$ ipython --no-banner

In [1]: import numpy as np

In [2]: from numpy import linalg as LA

In [3]: np.set_printoptions(precision=2, suppress=True, linewidth=200, legacy="1.25")

In [4]: K = np.load("arr.npy")

In [5]: print(K)
[[6. 0. 0. 0. 5. 5. 5. 0. 5. 0. 0.]
 [0. 6. 5. 5. 0. 0. 0. 5. 0. 0. 5.]
 [0. 5. 6. 5. 0. 0. 0. 5. 0. 0. 5.]
 [0. 5. 5. 6. 0. 0. 0. 5. 0. 0. 5.]
 [5. 0. 0. 0. 6. 5. 5. 0. 5. 0. 0.]
 [5. 0. 0. 0. 5. 6. 5. 0. 5. 0. 0.]
 [5. 0. 0. 0. 5. 5. 6. 0. 5. 0. 0.]
 [0. 5. 5. 5. 0. 0. 0. 6. 0. 0. 5.]
 [5. 0. 0. 0. 5. 5. 5. 0. 6. 0. 0.]
 [0. 0. 0. 0. 0. 0. 0. 0. 0. 6. 0.]
 [0. 5. 5. 5. 0. 0. 0. 5. 0. 0. 6.]]

In [6]: # 3 groups of indices that never mix

In [7]: print(np.flatnonzero(LA.matrix_power((K != 0) + (K.T != 0) + np.eye(11), 11)[7]))
[ 1  2  3  7 10]

In [8]: print((LA.matrix_power((K != 0) + (K.T != 0) + np.eye(11), 11) > 0).astype(int))
[[1 0 0 0 1 1 1 0 1 0 0]
 [0 1 1 1 0 0 0 1 0 0 1]
 [0 1 1 1 0 0 0 1 0 0 1]
 [0 1 1 1 0 0 0 1 0 0 1]
 [1 0 0 0 1 1 1 0 1 0 0]
 [1 0 0 0 1 1 1 0 1 0 0]
 [1 0 0 0 1 1 1 0 1 0 0]
 [0 1 1 1 0 0 0 1 0 0 1]
 [1 0 0 0 1 1 1 0 1 0 0]
 [0 0 0 0 0 0 0 0 0 1 0]
 [0 1 1 1 0 0 0 1 0 0 1]]

In [9]: out = LA.invert(K)
---------------------------------------------------------------------------
AttributeError                            Traceback (most recent call last)
Cell In[9], line 1
----> 1 out = LA.invert(K)

AttributeError: module 'numpy.linalg' has no attribute 'invert'

In [10]: out = LA.inv(K)

In [11]: print(LA.det(K) * out)
[[3276.    0.    0.    0. -780. -780. -780.    0. -780.    0.    0.]
 [   0. 3276. -780. -780.    0.    0.    0. -780.    0.    0. -780.]
 [   0. -780. 3276. -780.    0.    0.    0. -780.    0.    0. -780.]
 [   0. -780. -780. 3276.    0.    0.    0. -780.    0.    0. -780.]
 [-780.    0.    0.    0. 3276. -780. -780.    0. -780.    0.    0.]
 [-780.    0.    0.    0. -780. 3276. -780.    0. -780.    0.    0.]
 [-780.    0.    0.    0. -780. -780. 3276.    0. -780.    0.    0.]
 [   0. -780. -780. -780.    0.    0.    0. 3276.    0.    0. -780.]
 [-780.    0.    0.    0. -780. -780. -780.    0. 3276.    0.    0.]
 [   0.    0.    0.    0.    0.    0.    0.    0.    0.  676.    0.]
 [   0. -780. -780. -780.    0.    0.    0. -780.    0.    0. 3276.]]

In [12]: print(out)
[[ 0.81  0.    0.    0.   -0.19 -0.19 -0.19  0.   -0.19  0.    0.  ]
 [ 0.    0.81 -0.19 -0.19  0.    0.    0.   -0.19  0.    0.   -0.19]
 [ 0.   -0.19  0.81 -0.19  0.    0.    0.   -0.19  0.    0.   -0.19]
 [ 0.   -0.19 -0.19  0.81  0.    0.    0.   -0.19  0.    0.   -0.19]
 [-0.19  0.    0.    0.    0.81 -0.19 -0.19  0.   -0.19  0.    0.  ]
 [-0.19  0.    0.    0.   -0.19  0.81 -0.19  0.   -0.19  0.    0.  ]
 [-0.19  0.    0.    0.   -0.19 -0.19  0.81  0.   -0.19  0.    0.  ]
 [ 0.   -0.19 -0.19 -0.19  0.    0.    0.    0.81  0.    0.   -0.19]
 [-0.19  0.    0.    0.   -0.19 -0.19 -0.19  0.    0.81  0.    0.  ]
 [ 0.    0.    0.    0.    0.    0.    0.    0.    0.    0.17  0.  ]
 [ 0.   -0.19 -0.19 -0.19  0.    0.    0.   -0.19  0.    0.    0.81]]

In [13]: print(LA.inv(out))
[[6. 0. 0. 0. 5. 5. 5. 0. 5. 0. 0.]
 [0. 6. 5. 5. 0. 0. 0. 5. 0. 0. 5.]
 [0. 5. 6. 5. 0. 0. 0. 5. 0. 0. 5.]
 [0. 5. 5. 6. 0. 0. 0. 5. 0. 0. 5.]
 [5. 0. 0. 0. 6. 5. 5. 0. 5. 0. 0.]
 [5. 0. 0. 0. 5. 6. 5. 0. 5. 0. 0.]
 [5. 0. 0. 0. 5. 5. 6. 0. 5. 0. 0.]
 [0. 5. 5. 5. 0. 0. 0. 6. 0. 0. 5.]
 [5. 0. 0. 0. 5. 5. 5. 0. 6. 0. 0.]
 [0. 0. 0. 0. 0. 0. 0. 0. 0. 6. 0.]
 [0. 5. 5. 5. 0. 0. 0. 5. 0. 0. 6.]]

In [14]: print(np.allclose(out, K.T))
False

In [15]: print(np.flatnonzero(LA.matrix_power((out != 0) + (out.T != 0) + np.eye(11), 11)[8]))
[0 4 5 6 8]

In [16]: print((out != 0).astype(int))
[[1 0 0 0 1 1 1 0 1 0 0]
 [0 1 1 1 0 0 0 1 0 0 1]
 [0 1 1 1 0 0 0 1 0 0 1]
 [0 1 1 1 0 0 0 1 0 0 1]
 [1 0 0 0 1 1 1 0 1 0 0]
 [1 0 0 0 1 1 1 0 1 0 0]
 [1 0 0 0 1 1 1 0 1 0 0]
 [0 1 1 1 0 0 0 1 0 0 1]
 [1 0 0 0 1 1 1 0 1 0 0]
 [0 0 0 0 0 0 0 0 0 1 0]
 [0 1 1 1 0 0 0 1 0 0 1]]

In [17]: print(out @ out)
[[ 0.8   0.    0.    0.   -0.2  -0.2  -0.2   0.   -0.2   0.    0.  ]
 [ 0.    0.8  -0.2  -0.2   0.    0.    0.   -0.2   0.    0.   -0.2 ]
 [ 0.   -0.2   0.8  -0.2   0.    0.    0.   -0.2   0.    0.   -0.2 ]
 [ 0.   -0.2  -0.2   0.8   0.    0.    0.   -0.2   0.    0.   -0.2 ]
 [-0.2   0.    0.    0.    0.8  -0.2  -0.2   0.   -0.2   0.    0.  ]
 [-0.2   0.    0.    0.   -0.2   0.8  -0.2   0.   -0.2   0.    0.  ]
 [-0.2   0.    0.    0.   -0.2  -0.2   0.8   0.   -0.2   0.    0.  ]
 [ 0.   -0.2  -0.2  -0.2   0.    0.    0.    0.8   0.    0.   -0.2 ]
 [-0.2   0.    0.    0.   -0.2  -0.2  -0.2   0.    0.8   0.    0.  ]
 [ 0.    0.    0.    0.    0.    0.    0.    0.    0.    0.03  0.  ]
 [ 0.   -0.2  -0.2  -0.2   0.    0.    0.   -0.2   0.    0.    0.8 ]]

In [18]: print(np.sort(LA.eigvals(out).real))
[0.04 0.04 0.17 1.   1.   1.   1.   1.   1.   1.   1.  ]

In [19]: out = np.array([[0, 3],
    ...:     [1, 0],
    ...:     [2, 1],
    ...:     [0, 1],
    ...:     [2, 1],
    ...:     [0, 3],
    ...:     [0, 2],
    ...:     [3, 3],
    ...:     [3, 2],
    ...:     [2, 3],
    ...:     [1, 2]])

In [20]: print(np.einsum("ik,kj->ij", K, out))
[[25. 58.]
 [36. 35.]
 [37. 36.]
 [35. 36.]
 [27. 56.]
 [25. 58.]
 [25. 57.]
 [38. 38.]
 [28. 57.]
 [12. 18.]
 [36. 37.]]

In [21]: print(np.einsum("ij->j", K))
[26. 26. 26. 26. 26. 26. 26. 26. 26.  6. 26.]

In [22]: vec = np.array([-5, 3, 4, 1, -7, -5, -3, 5, 5, -4, 7])

In [23]: rhs = K @ vec

In [24]: print(rhs)
[-80. 103. 104. 101. -82. -80. -78. 105. -70. -24. 107.]

In [25]: print(LA.solve(K, rhs + K[:, 5]))
[-5.  3.  4.  1. -7. -4. -3.  5.  5. -4.  7.]

In [26]: print(LA.solve(K, 4 * rhs))
[-20.  12.  16.   4. -28. -20. -12.  20.  20. -16.  28.]

In [27]: out = np.array([[2, -3, 3, -2, 0, -3, 0],
    ...:     [3, 0, 3, 3, 3, -2, 1],
    ...:     [2, 0, -3, 2, -3, 0, 2],
    ...:     [2, -2, 2, -2, -1, -2, 3]])

In [28]: feats = out.T @ out

In [29]: print(feats)
[[ 21 -10  13   5   1 -16  13]
 [-10  13 -13  10   2  13  -6]
 [ 13 -13  31  -7  16 -19   3]
 [  5  10  -7  21   5   4   1]
 [  1   2  16   5  19  -4  -6]
 [-16  13 -19   4  -4  17  -8]
 [ 13  -6   3   1  -6  -8  14]]

In [30]: ev, vecs = LA.eigh(feats)

In [31]: vec = np.array([-3, -1, 2, -3, 4, -2, 0])

In [32]: print(round(float(vec @ feats @ vec / (vec @ vec)), 2), round(ev[0], 2), round(float(ev[-1]), 2))
27.37 -0.0 70.71

In [33]: X = np.load("run8.npy")

In [34]: print(X)
[[ 2 -1 -2  1]
 [ 0  4  0 -4]
 [ 2 -1  0  0]
 [ 0  4  0  0]]

In [35]: out = LA.inv(X)

In [36]: print((np.abs(out) > 1e-9).astype(int))
[[0 0 1 1]
 [0 0 0 1]
 [1 1 1 1]
 [0 1 0 1]]

In [37]: print(LA.inv(out))
[[ 2. -1. -2.  1.]
 [-0.  4. -0. -4.]
 [ 2. -1.  0.  0.]
 [ 0.  4.  0.  0.]]

In [38]: print(round(LA.cond(X), 2))
5.66

In [39]: vec = np.array([1, 2, 1, 1])

In [40]: rhs = X @ vec

In [41]: c, lr = np.zeros(4), 1 / LA.norm(X, 2) ** 2

In [42]: for i in range(6):
    ...:     c -= lr * X.T @ (X @ c - rhs)
    ...:     if i % 1 == 0: print(i, round(LA.norm(X @ c - rhs), 2))
    ...: 
0 4.31
1 3.76
2 3.31
3 2.93
4 2.61
5 2.35

In [43]: print(round(float(LA.cond(X)), 2))
5.66
